% ipython --no-banner

In [1]: import numpy as np

In [2]: np.set_printoptions(precision=4, suppress=True, linewidth=200, legacy="1.25")

In [3]: tidy = lambda a: np.round(a, 4) + 0

In [4]: F = np.load("test4.npy")

In [5]: F
Out[5]: 
array([[  0,   0,  18,  10],
       [  0,   0,  -4,  -8],
       [-18, -10, -18, -10],
       [  4,   8,   4,   8]])

In [6]: A2 = F / np.sqrt((F ** 2).mean(axis=1, keepdims=True))

In [7]: F - F.mean(axis=1, keepdims=True)
Out[7]: 
array([[-7., -7., 11.,  3.],
       [ 3.,  3., -1., -5.],
       [-4.,  4., -4.,  4.],
       [-2.,  2., -2.,  2.]])

In [8]: tidy(np.linalg.norm(A2, axis=1))
Out[8]: array([2., 2., 2., 2.])

In [9]: data = np.loadtxt("mat.csv", delimiter=",")

In [10]: data
Out[10]: 
array([[ 3.,  8.,  7.,  8.,  1.,  9.,  6.,  9.,  4.,  9.],
       [ 8., 66., 56., 64.,  8., 72., 48., 72., 32., 72.],
       [ 7., 56., 51., 56.,  7., 63., 42., 63., 28., 63.],
       [ 8., 64., 56., 66.,  8., 72., 48., 72., 32., 72.],
       [ 1.,  8.,  7.,  8.,  3.,  9.,  6.,  9.,  4.,  9.],
       [ 9., 72., 63., 72.,  9., 83., 54., 81., 36., 81.],
       [ 6., 48., 42., 48.,  6., 54., 38., 54., 24., 54.],
       [ 9., 72., 63., 72.,  9., 81., 54., 83., 36., 81.],
       [ 4., 32., 28., 32.,  4., 36., 24., 36., 18., 36.],
       [ 9., 72., 63., 72.,  9., 81., 54., 81., 36., 83.]])

In [11]: r0 = np.array([2, -2, 1, 1, 0, 3, 2, 1, -2, 3])

In [12]: A2 = data + np.outer(r0, np.eye(10)[7])

In [13]: np.linalg.matrix_rank(np.linalg.inv(A2) - np.linalg.inv(data), tol=1e-8)
Out[13]: 1

In [14]: np.linalg.matrix_rank(A2 - data)
Out[14]: 1

In [15]: tidy(np.linalg.det(A2) / np.linalg.det(data)), tidy(1 + np.linalg.solve(data, r0)[7])
Out[15]: (0.8571, 0.8571)

In [16]: r0 = np.array([4, 5, 5])

In [17]: np.convolve(F[3], r0)
Out[17]: array([16, 52, 76, 92, 60, 40])

In [18]: evals, evecs = np.linalg.eigh(data)

In [19]: tidy(evecs.T @ data @ evecs)
Out[19]: 
array([[  2.,   0.,   0.,   0.,   0.,   0.,   0.,   0.,   0.,   0.],
       [  0.,   2.,   0.,   0.,   0.,   0.,   0.,   0.,   0.,   0.],
       [  0.,   0.,   2.,   0.,   0.,   0.,   0.,   0.,   0.,   0.],
       [  0.,   0.,   0.,   2.,   0.,   0.,   0.,   0.,   0.,   0.],
       [  0.,   0.,   0.,   0.,   2.,   0.,   0.,   0.,   0.,   0.],
       [  0.,   0.,   0.,   0.,   0.,   2.,   0.,   0.,   0.,   0.],
       [  0.,   0.,   0.,   0.,   0.,   0.,   2.,   0.,   0.,   0.],
       [  0.,   0.,   0.,   0.,   0.,   0.,   0.,   2.,   0.,   0.],
       [  0.,   0.,   0.,   0.,   0.,   0.,   0.,   0.,   2.,   0.],
       [  0.,   0.,   0.,   0.,   0.,   0.,   0.,   0.,   0., 476.]])

In [20]: np.abs(evecs[:, -1]).round(6).argmax()
Out[20]: 5

In [21]: (evals > 1e-8).sum(), (evals < -1e-8).sum()
Out[21]: (10, 0)

In [22]: tidy(np.abs(np.linalg.svd(data)[2][-1]))
Out[22]: array([0.7177, 0.2763, 0.3245, 0.2056, 0.0253, 0.2856, 0.0724, 0.2856, 0.1021, 0.2856])
